>>> import numpy as np
>>> from numpy import linalg as LA
>>> np.set_printoptions(precision=3, suppress=True, linewidth=140)
>>> X = np.load("run19.npy")
>>> X
array([[-0.298, -0.261, -0.572, -0.718],
       [ 0.447, -0.58 , -0.52 ,  0.439],
       [ 0.596,  0.676, -0.393, -0.18 ],
       [-0.596,  0.372, -0.497,  0.509]])
>>> np.round(X @ X.T, 3) + 0
array([[1., 0., 0., 0.],
       [0., 1., 0., 0.],
       [0., 0., 1., 0.],
       [0., 0., 0., 1.]])
>>> LA.svd(X, compute_uv=False)
array([1., 1., 1., 1.])
>>> t = np.radians(30)
>>> Rm = np.eye(4)
>>> Rm[1, 1] = Rm[2, 2] = np.cos(t)
>>> Rm[1, 2], Rm[2, 1] = -np.sin(t), np.sin(t)
>>> Rm
array([[ 1.   ,  0.   ,  0.   ,  0.   ],
       [ 0.   ,  0.866, -0.5  ,  0.   ],
       [ 0.   ,  0.5  ,  0.866,  0.   ],
       [ 0.   ,  0.   ,  0.   ,  1.   ]])
>>> Y = X @ Rm.T
>>> np.abs(Y - X).max(axis=0)
array([0.   , 0.338, 0.391, 0.   ])
>>> Y = np.array([[-1, 0], [-2, 2]])
>>> cent = np.kron(Y, Rm)
>>> cent.shape
(8, 8)
>>> round(LA.norm(cent, 2), 3), round(float(LA.norm(Y, 2) * LA.norm(Rm, 2)), 3)
(np.float64(2.921), 2.921)
>>> sig = 10 * 0.2 ** np.arange(3)
>>> O, _ = LA.qr(np.array([[-0.5, -0.3, 0.6], [2.7, 0.4, -0.8], [-0.5, 0.9, -0.8]]))
>>> rng = np.random.default_rng(654219)
>>> W0 = rng.normal(size=(13, 3)) * sig @ O
>>> W0
array([[  2.505,  -2.059,  10.752],
       [  6.691,   6.672, -23.467],
       [  3.059,   2.512,  -7.941],
       [ -0.61 ,  -0.944,   2.798],
       [ -3.328,   0.218,  -6.952],
       [ -2.177,  -0.47 ,   0.585],
       [  4.536,   1.748,  -4.358],
       [  3.612,   2.767,  -8.69 ],
       [ -0.059,   1.248,  -3.152],
       [  0.022,   0.32 ,  -3.945],
       [  0.357,   3.245, -16.06 ],
       [ -3.317,  -2.262,   8.53 ],
       [  1.302,   1.634,  -6.549]])
>>> D = LA.norm(W0[:, None] - W0[None], axis=-1)
>>> D.shape
(13, 13)
>>> D.mean(axis=1).argmax()
np.int64(1)
>>> (D + 1e9 * np.eye(13)).round(6).argmin(axis=1)
array([11, 10,  7,  5,  9,  3, 12,  2,  9,  8,  7,  0,  2])
>>> Y = W0 + rng.integers(-2, 3, (13, 2)) @ rng.integers(-2, 3, (2, 3))
>>> Y
array([[  0.505,  -4.059,   4.752],
       [  6.691,   7.672, -24.467],
       [  4.059,   4.512,  -5.941],
       [ -2.61 ,  -4.944,  -1.202],
       [ -3.328,  -1.782,  -4.952],
       [ -3.177,  -1.47 ,  -2.415],
       [  6.536,   3.748,   1.642],
       [  2.612,   0.767, -10.69 ],
       [ -0.059,   2.248,  -4.152],
       [  0.022,  -1.68 ,  -1.945],
       [ -1.643,   1.245, -22.06 ],
       [ -5.317,  -5.262,   3.53 ],
       [  2.302,   3.634,  -4.549]])
>>> LA.matrix_rank(Y - W0, tol=1e-8)
np.int64(2)
>>> np.round(LA.svd(Y - W0, compute_uv=False), 3) + 0
array([15.407,  5.159,  0.   ])
>>> np.abs(Y - W0).sum(axis=1)
array([10.,  2.,  5., 10.,  4.,  5., 10.,  5.,  2.,  4., 10., 10.,  5.])
>>> Xc = (W0 - W0.mean(axis=0)) / W0.std(axis=0)
>>> np.argwhere(np.abs(Xc) > 2)
array([[1, 1],
       [1, 2]])
>>> Xc.std(axis=0)
array([1., 1., 1.])
>>> beta = LA.lstsq(np.delete(Xc, 1, axis=1), Xc[:, 1])[0]
>>> round(float(1 - np.var(Xc[:, 1] - np.delete(Xc, 1, axis=1) @ beta)), 3)
0.982
>>> x = np.array([0, 5, 0])
>>> np.sign((W0 @ x).round(6))
array([-1.,  1.,  1., -1.,  1., -1.,  1.,  1.,  1.,  1.,  1., -1.,  1.])
>>> (W0 @ x).argmax()
np.int64(1)
>>> J = np.load("test0.npy")
>>> J
array([[-0.867, -0.819, -0.046,  2.752],
       [ 0.759, -2.838, -0.042, -0.606],
       [-1.409, -0.22 , -2.581, -0.553],
       [ 2.385,  0.475, -1.528,  0.867]])
>>> P = W0 @ LA.solve(W0.T @ W0, W0.T)
>>> P @ W0[:, 1]
array([-2.059,  6.672,  2.512, -0.944,  0.218, -0.47 ,  1.748,  2.767,  1.248,  0.32 ,  3.245, -2.262,  1.634])
>>> round(J[:, 0] @ J[:, 3], 3)
np.float64(-0.0)
>>> np.round(J @ J.T, 3) + 0
array([[9., 0., 0., 0.],
       [0., 9., 0., 0.],
       [0., 0., 9., 0.],
       [0., 0., 0., 9.]])
>>> LA.norm(J, axis=0)
array([3., 3., 3., 3.])
>>> round(LA.det(J.T), 3)
np.float64(-81.0)
>>> round(float(np.einsum("ii->", J)), 3)
-5.419
>>> LA.eigvals(J)
array([ 3.   +0.j   , -2.709+1.288j, -2.709-1.288j, -3.   +0.j   ])
>>> np.round(LA.eigvals(J).sum().real, 3)
np.float64(-5.419)
>>> np.round(np.poly(J), 3) + 0
array([  1.   ,   5.419,   0.   , -48.77 , -81.   ])
>>> t3 = np.stack([J, 5 * J, J[::-1]])
>>> LA.det(t3)
array([   -81., -50625.,    -81.])
>>> t3.shape
(3, 4, 4)
>>> LA.matrix_rank(t3.reshape(3, -1))
np.int64(2)
>>> LA.norm(t3, axis=(1, 2))
array([ 6., 30.,  6.])
>>> P = np.triu(np.array([[3, 0, 2, 1], [1, 3, 4, 4], [4, 3, 1, 2], [2, 3, 4, 1]]), 1) + np.eye(4)
>>> Y = P @ J @ LA.inv(P)
>>> LA.matrix_rank(Y)
np.int64(4)
>>> np.round(np.poly(Y), 3) + 0
array([  1.   ,   5.419,   0.   , -48.77 , -81.   ])
>>> arr = np.load("out7.npy")
>>> arr
array([[ -9.,   5.,   6.],
       [-10.,   6.,   6.],
       [-24.,  12.,  14.]])
>>> Uu, sig, Vt = LA.svd(arr)
>>> sig
array([35.056,  0.889,  0.513])
>>> np.argmax(sig[:-1] / (sig[1:] + 1e-6)) + 1
np.int64(1)
>>> Y = Uu[:, :1] @ np.diag(sig[:1]) @ Vt[:1]
>>> round(np.abs(arr - Y).max(), 3)
np.float64(0.659)
>>> round(float(LA.norm(arr - Y) / LA.norm(arr)), 3)
0.029
>>> np.round(LA.norm(arr - Y, 2), 3), np.round(sig[1], 3)
(np.float64(0.889), np.float64(0.889))
